$ python -q
>>> import numpy as np
>>> np.set_printoptions(precision=1, suppress=True, linewidth=140, floatmode="fixed")
>>> def rd(a):
...     return np.round(a, 1) + 0
... 
>>> feats = np.load("sample5.npy")
>>> print(rd(feats))
[[ 1.0  0.0  0.0  0.0]
 [ 0.0  0.9 -0.5  0.0]
 [ 0.0  0.5  0.9  0.0]
 [ 0.0  0.0  0.0  1.0]]
>>> th = np.radians(32)
>>> R = np.eye(4)
>>> R[1, 1] = R[0, 0] = np.cos(th)
>>> R[1, 0], R[0, 1] = -np.sin(th), np.sin(th)
>>> print(rd(R))
[[ 0.8  0.5  0.0  0.0]
 [-0.5  0.8  0.0  0.0]
 [ 0.0  0.0  1.0  0.0]
 [ 0.0  0.0  0.0  1.0]]
>>> Y = feats @ R.T
>>> print(rd(Y))
[[ 0.8 -0.5  0.0  0.0]
 [ 0.5  0.7 -0.5  0.0]
 [ 0.3  0.4  0.9  0.0]
 [ 0.0  0.0  0.0  1.0]]
>>> print(rd(np.linalg.svd(feats, compute_uv=False)), rd(np.linalg.svd(Y, compute_uv=False)))
[1.0 1.0 1.0 1.0] [1.0 1.0 1.0 1.0]
>>> print(rd(np.linalg.det(R)), rd(np.trace(R)))
1.0 3.7
>>> print(np.allclose(np.linalg.norm(feats, axis=1), np.linalg.norm(Y, axis=1)))
True
>>> print(rd(np.linalg.det(feats[::-1])))
1.0
>>> print(rd(np.poly(feats)))
[ 1.0 -3.7  5.5 -3.7  1.0]
>>> print(rd(np.linalg.det(feats.T)))
1.0
>>> q = feats.astype(float).copy()
>>> for j in range(4):
...     q[:, j] -= q[:, :j] @ (q[:, :j].T @ q[:, j])
...     q[:, j] /= np.linalg.norm(q[:, j])
... 
>>> print(rd(q.T @ q))
[[1.0 0.0 0.0 0.0]
 [0.0 1.0 0.0 0.0]
 [0.0 0.0 1.0 0.0]
 [0.0 0.0 0.0 1.0]]
>>> print(rd(q))
[[ 1.0  0.0  0.0  0.0]
 [ 0.0  0.9 -0.5  0.0]
 [ 0.0  0.5  0.9  0.0]
 [ 0.0  0.0  0.0  1.0]]
>>> print((np.linalg.matrix_power((feats != 0) + (feats.T != 0) + np.eye(4), 4) > 0).astype(int))
[[1 0 0 0]
 [0 1 1 0]
 [0 1 1 0]
 [0 0 0 1]]
>>> print((feats != 0).astype(int))
[[1 0 0 0]
 [0 1 1 0]
 [0 1 1 0]
 [0 0 0 1]]
>>> J = np.load("x.npy")
>>> print(J)
[[1 1 2]
 [3 3 2]
 [3 3 1]]
>>> q, V = np.linalg.qr(feats[:, :3])[0], np.linalg.qr(feats[:, 3:])[0]
>>> sig = np.linalg.svd(q.T @ V, compute_uv=False)
>>> print((sig > 0.9).sum())
0
>>> print(sig)
[0.0]
>>> print(rd(np.linalg.norm(q @ q.T - V @ V.T, 2)))
1.0
>>> Uu, sig, Vh = np.linalg.svd(J)
>>> print(rd(sig))
[6.7 1.5 0.0]
>>> print(np.argmax(sig[:-1] / (sig[1:] + 1e-6)) + 1)
2
>>> Y = Uu[:, :2] @ np.diag(sig[:2]) @ Vh[:2]
>>> print(rd(np.linalg.norm(J - Y) / np.linalg.norm(J)))
0.0
>>> print(rd(np.trace(np.linalg.pinv(J) @ J)))
2.0
>>> print(np.abs(np.diag(np.linalg.qr(J)[1])) > 1e-9)
[ True False  True]
>>> print(rd(J @ np.linalg.pinv(J) @ J))
[[1.0 1.0 2.0]
 [3.0 3.0 2.0]
 [3.0 3.0 1.0]]
>>> print(np.allclose(J[:-1].T @ np.linalg.lstsq(J[:-1].T, J[-1])[0], J[-1]))
True
